% python3 -q
>>> import numpy as np
>>> import numpy.linalg as la
>>> np.set_printoptions(suppress=True, linewidth=100)
>>> J = np.loadtxt("w.csv", delimiter=",")
>>> J
array([[ 4.,  4., -7., -2., -7.,  0.],
       [ 0.,  4.,  4., -7., -2., -7.],
       [-7.,  0.,  4.,  4., -7., -2.],
       [-2., -7.,  0.,  4.,  4., -7.],
       [-7., -2., -7.,  0.,  4.,  4.],
       [ 4., -7., -2., -7.,  0.,  4.]])
>>> J @ np.ones(6)
array([-8., -8., -8., -8., -8., -8.])
>>> np.round(np.fft.fft(J[0]), 3)
array([ -8.+0.j   ,  15.-3.464j,   7.-3.464j, -12.+0.j   ,   7.+3.464j,  15.+3.464j])
>>> np.round(np.sort(np.abs(np.fft.fft(J[0]))), 3), np.round(np.sort(la.svd(J, compute_uv=False)), 3)
(array([ 7.81 ,  7.81 ,  8.   , 12.   , 15.395, 15.395]), array([ 7.81 ,  7.81 ,  8.   , 12.   , 15.395, 15.395]))
>>> print((J @ J)[0])
[118.  60.   9. -72. -23. -28.]
>>> f = np.array([5, 3])
>>> np.correlate(J[4], J[1], "full")
array([ 49.,  28., 102.,   0., -15., -72., -64., -12.,  32.,  16.,   0.])
>>> np.array([np.convolve(row, f, "same") for row in J])
array([[ 20.,  32., -23., -31., -41., -21.],
       [  0.,  20.,  32., -23., -31., -41.],
       [-35., -21.,  20.,  32., -23., -31.],
       [-10., -41., -21.,  20.,  32., -23.],
       [-35., -31., -41., -21.,  20.,  32.],
       [ 20., -23., -31., -41., -21.,  20.]])
>>> np.polyval(f, J[4])
array([-32.,  -7., -32.,   3.,  23.,  23.])
>>> np.cross(J[4, :3], J[1, :3])
array([ 20.,  28., -28.])
>>> x = np.array([0, 1, 1, 0, 2, 0])
>>> rhs = J @ x
>>> rhs
array([-17.,   4., -10.,   1.,  -1.,  -9.])
>>> np.round(la.solve(J, J[:, 0]), 3) + 0
array([1., 0., 0., 0., 0., 0.])
>>> print(np.round(la.solve(J, rhs), 3) + 0)
[0. 1. 1. 0. 2. 0.]
>>> np.round(la.solve(J.T, J[0]), 3) + 0
array([1., 0., 0., 0., 0., 0.])
>>> rng = np.random.default_rng(722960)
>>> labels = rng.permutation(6)
>>> other = J[:, labels] * rng.choice([-1, 1], 6)
>>> other
array([[ 2.,  7.,  4., -0.,  7., -4.],
       [ 7., -4.,  4.,  7.,  2., -0.],
       [-4., -4.,  0.,  2.,  7.,  7.],
       [-4., -0., -7.,  7., -4.,  2.],
       [-0.,  7., -2., -4., -4.,  7.],
       [ 7.,  2., -7., -4., -0., -4.]])
>>> U, _, Vt = la.svd(J.T @ other)
>>> np.round(la.lstsq(J, other)[0], 3) + 0
array([[ 0.,  0.,  0.,  0.,  0., -1.],
       [ 0.,  0.,  1.,  0.,  0.,  0.],
       [ 0., -1.,  0.,  0.,  0.,  0.],
       [-1.,  0.,  0.,  0.,  0.,  0.],
       [ 0.,  0.,  0.,  0., -1.,  0.],
       [ 0.,  0.,  0., -1.,  0.,  0.]])
>>> np.round(U @ Vt, 3) + 0
array([[ 0.,  0.,  0.,  0.,  0., -1.],
       [ 0.,  0.,  1.,  0.,  0.,  0.],
       [ 0., -1.,  0.,  0.,  0.,  0.],
       [-1.,  0.,  0.,  0.,  0.,  0.],
       [ 0.,  0.,  0.,  0., -1.,  0.],
       [ 0.,  0.,  0., -1.,  0.,  0.]])
>>> f, v = J[2], J[5]
>>> print(f @ v)
-72.0
>>> f @ f
np.float64(134.0)
>>> pr = (f @ v) / (f @ f) * f
>>> np.outer(f, v)
array([[-28.,  49.,  14.,  49.,  -0., -28.],
       [  0.,  -0.,  -0.,  -0.,   0.,   0.],
       [ 16., -28.,  -8., -28.,   0.,  16.],
       [ 16., -28.,  -8., -28.,   0.,  16.],
       [-28.,  49.,  14.,  49.,  -0., -28.],
       [ -8.,  14.,   4.,  14.,  -0.,  -8.]])
>>> np.round(v - pr, 3)
array([ 0.239, -7.   ,  0.149, -4.851, -3.761,  2.925])
>>> np.round((v - pr) @ f, 3)
np.float64(0.0)
>>> X = np.load("arr.npy")
>>> X
array([[ 0.084,  1.084,  0.167,  1.906,  1.95 ,  2.136,  2.152],
       [-0.069, -3.161,  0.095, -6.034, -5.983, -5.944, -6.215],
       [-0.018,  4.036, -0.084,  7.972,  7.994,  7.882,  7.94 ],
       [-0.022,  2.968, -0.054,  6.074,  6.066,  5.745,  5.91 ],
       [-0.232, -2.992,  0.171, -6.096, -5.99 , -6.024, -5.95 ],
       [ 0.07 ,  4.942,  0.055,  9.889, 10.04 , 10.009,  9.954],
       [ 0.187, -2.865,  0.055, -6.142, -6.019, -5.958, -5.929],
       [ 0.046,  2.913, -0.007,  5.988,  5.969,  5.867,  5.847],
       [-0.025, -0.079,  0.19 ,  0.131, -0.153,  0.068, -0.164],
       [ 0.056, -1.165,  0.152, -2.193, -2.152, -1.972, -2.074],
       [-0.102,  5.135,  0.034,  9.893,  9.95 ,  9.924,  9.994],
       [ 0.164, -2.026, -0.079, -3.986, -4.025, -3.928, -3.883]])
>>> f, v = X[0], X[1]
>>> round(f @ f, 3)
np.float64(17.839)
>>> pr = (f @ v) / (f @ f) * f
>>> print(pr.round(3))
[-0.248 -3.2   -0.493 -5.626 -5.756 -6.305 -6.352]
>>> la.matrix_rank(np.outer(f, v))
np.int64(1)
>>> round(float((v - pr) @ f), 3)
-0.0
>>> other = np.array([[0, 4], [0, 0], [2, 3], [2, 5], [2, 1], [0, 0], [3, 2]])
>>> la.matrix_rank(X @ other)
np.int64(2)
>>> np.vstack([X, other.T]).shape
(14, 7)
>>> np.round(np.einsum("ij->j", X), 3)
array([ 0.139,  8.79 ,  0.695, 17.402, 17.647, 17.805, 17.582])
>>> other @ X
Traceback (most recent call last):
  File "<python-input-46>", line 1, in <module>
    other @ X
    ~~~~~~^~~
ValueError: matmul: Input operand 1 has a mismatch in its core dimension 0, with gufunc signature (n?,k),(k,m?)->(n?,m?) (size 12 is different from 2)
